% ipython --no-banner

In [1]: import numpy as np

In [2]: np.set_printoptions(precision=4, suppress=True, linewidth=160)

In [3]: m1 = np.load("layer17.npy")

In [4]: print(m1)
[[1 0 0]
 [1 1 0]
 [1 0 1]]

In [5]: # triangular: eigenvalues sit on the diagonal

In [6]: t = np.radians(45)

In [7]: Rm = np.eye(3)

In [8]: Rm[0, 0] = Rm[2, 2] = np.cos(t)

In [9]: Rm[0, 2], Rm[2, 0] = -np.sin(t), np.sin(t)

In [10]: print(Rm)
[[ 0.7071  0.     -0.7071]
 [ 0.      1.      0.    ]
 [ 0.7071  0.      0.7071]]

In [11]: M2 = m1 @ Rm.T

In [12]: print(np.linalg.svd(m1, compute_uv=False), np.linalg.svd(M2, compute_uv=False))
[1.9319 1.     0.5176] [1.9319 1.     0.5176]

In [13]: print(np.allclose(np.linalg.norm(m1, axis=1), np.linalg.norm(M2, axis=1)))
True

In [14]: rng = np.random.default_rng(779665)

In [15]: idx = rng.permutation(3)

In [16]: print(idx)
[2 1 0]

In [17]: M2 = m1[idx][:, idx]

In [18]: print(round(float(np.linalg.det(M2)), 4), round(float(np.linalg.det(m1[idx])), 4))
1.0 -1.0

In [19]: print(np.sort(np.abs(np.linalg.eigvals(M2))))
[1. 1. 1.]

In [20]: mat = np.load("dump.npy")

In [21]: print(mat)
[[-0.235  -0.8678  0.2376  0.0584 -0.0393  0.361 ]
 [ 0.7833 -0.1386  0.4371  0.378  -0.045  -0.177 ]
 [ 0.3916 -0.419  -0.7578 -0.1682  0.1571 -0.2095]
 [-0.1567 -0.0622  0.2232  0.0111  0.9116 -0.3012]
 [-0.235  -0.2183  0.2023 -0.2505 -0.3695 -0.8105]
 [ 0.3133  0.0245  0.2959 -0.8732  0.0653  0.2165]]

In [22]: # columns are unit length and at right angles

In [23]: print(np.linalg.svd(mat, compute_uv=False))
[1. 1. 1. 1. 1. 1.]

In [24]: print(np.round(mat.T @ mat, 4) + 0)
[[1. 0. 0. 0. 0. 0.]
 [0. 1. 0. 0. 0. 0.]
 [0. 0. 1. 0. 0. 0.]
 [0. 0. 0. 1. 0. 0.]
 [0. 0. 0. 0. 1. 0.]
 [0. 0. 0. 0. 0. 1.]]

In [25]: print(round(mat[:, 0] @ mat[:, 3], 4))
0.0

In [26]: print(np.linalg.pinv(mat))
[[-0.235   0.7833  0.3916 -0.1567 -0.235   0.3133]
 [-0.8678 -0.1386 -0.419  -0.0622 -0.2183  0.0245]
 [ 0.2376  0.4371 -0.7578  0.2232  0.2023  0.2959]
 [ 0.0584  0.378  -0.1682  0.0111 -0.2505 -0.8732]
 [-0.0393 -0.045   0.1571  0.9116 -0.3695  0.0653]
 [ 0.361  -0.177  -0.2095 -0.3012 -0.8105  0.2165]]

In [27]: print(mat.sum(axis=1))
[-0.4851  1.2379 -1.0057  0.6258 -1.6815  0.0423]

In [28]: print(np.linalg.matrix_rank(mat))
6

In [29]: idx = rng.permutation(6)

In [30]: print(idx)
[0 3 1 4 5 2]

In [31]: M2 = mat[idx][:, idx]

In [32]: print(round(float(np.linalg.det(M2)), 4), round(np.linalg.det(mat[idx]), 4))
-1.0 -1.0

In [33]: x0 = np.array([-1, -2, 0, 1, 2, -2])

In [34]: print([p for p in range(1, 25) if np.allclose(np.linalg.matrix_power(mat, p), np.eye(6))])
[]

In [35]: print(np.sort(np.abs(np.degrees(np.angle(np.linalg.eigvals(mat))))))
[  0.      93.9121  93.9121 124.6363 124.6363 180.    ]

In [36]: print(np.abs(np.linalg.eigvals(mat)))
[1. 1. 1. 1. 1. 1.]

In [37]: print(6 - np.linalg.matrix_rank(mat - np.eye(6), tol=1e-8))
1

In [38]: print(np.linalg.inv(mat))
[[-0.235   0.7833  0.3916 -0.1567 -0.235   0.3133]
 [-0.8678 -0.1386 -0.419  -0.0622 -0.2183  0.0245]
 [ 0.2376  0.4371 -0.7578  0.2232  0.2023  0.2959]
 [ 0.0584  0.378  -0.1682  0.0111 -0.2505 -0.8732]
 [-0.0393 -0.045   0.1571  0.9116 -0.3695  0.0653]
 [ 0.361  -0.177  -0.2095 -0.3012 -0.8105  0.2165]]

In [39]: print(np.round(mat.T @ (mat @ x0), 4) + 0)
[-1. -2.  0.  1.  2. -2.]
